>>> import numpy as np
>>> np.set_printoptions(suppress=True, linewidth=120)
>>> tidy = lambda a: np.round(a, 2) + 0
>>> X = np.array([[1, 0, 0], [0, 1, 0], [3, 5, 1]])
>>> # triangular
>>> evals, vecs = np.linalg.eig(X)
>>> tidy(np.sort(np.linalg.eigvals(np.linalg.inv(X))))
array([1., 1., 1.])
>>> tidy(np.sort(np.linalg.eigvals(X.T)))
array([1., 1., 1.])
>>> evals
array([1., 1., 1.])
>>> np.prod(evals)
np.float64(1.0)
>>> tidy(np.sort(np.linalg.eigvals(X)))
array([1., 1., 1.])
>>> X @ X
array([[ 1,  0,  0],
       [ 0,  1,  0],
       [ 6, 10,  1]])
>>> [int(np.linalg.matrix_rank(np.linalg.matrix_power(X, p))) for p in range(1, 4)]
[3, 3, 3]
>>> np.linalg.matrix_power(X - np.diag(np.diag(X)), 3)
array([[0, 0, 0],
       [0, 0, 0],
       [0, 0, 0]])
>>> np.trace(X)
np.int64(3)
>>> np.linalg.matrix_power(X, 2)
array([[ 1,  0,  0],
       [ 0,  1,  0],
       [ 6, 10,  1]])
>>> (X - X.T) / 2
array([[ 0. ,  0. , -1.5],
       [ 0. ,  0. , -2.5],
       [ 1.5,  2.5,  0. ]])
>>> x = np.array([5, 1, 5])
>>> a = np.maximum(X @ x, 0)
>>> np.flatnonzero(a > 1e-9)
array([0, 1, 2])
>>> tidy(np.tanh(X @ x))
array([1.  , 0.76, 1.  ])
>>> a
array([ 5,  1, 25])
>>> np.maximum(X @ (3 * x), 0)
array([15,  3, 75])
>>> X * (a > 1e-9)[:, None]
array([[1, 0, 0],
       [0, 1, 0],
       [3, 5, 1]])
>>> X.T @ a
array([ 80, 126,  25])
>>> Y = X / np.linalg.norm(X, axis=1, keepdims=True)
>>> C2 = Y @ Y.T
>>> (C2 - 2 * np.eye(3)).round(6).argmax(axis=1)
array([2, 2, 1])
>>> tidy(C2[2])
array([0.51, 0.85, 1.  ])
>>> W0 = np.load("case17.npy")
>>> W0
array([[  5.87,  -9.75,   9.84,   2.02],
       [ -2.88,   5.05,  -5.02,  -0.98],
       [ 13.04,  -3.07, -20.76, -13.  ]])
>>> U, sigma, Vt = np.linalg.svd(W0)
>>> tidy(sigma)
array([28.57, 15.92,  0.13])
>>> np.argmax(sigma[:-1] / (sigma[1:] + 1e-6)) + 1
np.int64(2)
>>> Y = U[:, :2] @ np.diag(sigma[:2]) @ Vt[:2]
>>> print(np.linalg.matrix_rank(Y))
2
>>> np.linalg.matrix_rank(W0, rtol=0.05)
np.int64(2)
>>> print(tidy(Y))
[[  5.83  -9.78   9.84   2.  ]
 [ -2.96   4.98  -5.03  -1.03]
 [ 13.04  -3.07 -20.76 -13.  ]]
>>> tidy(np.linalg.norm(W0 - Y, 2)), tidy(sigma[2])
(np.float64(0.13), np.float64(0.13))
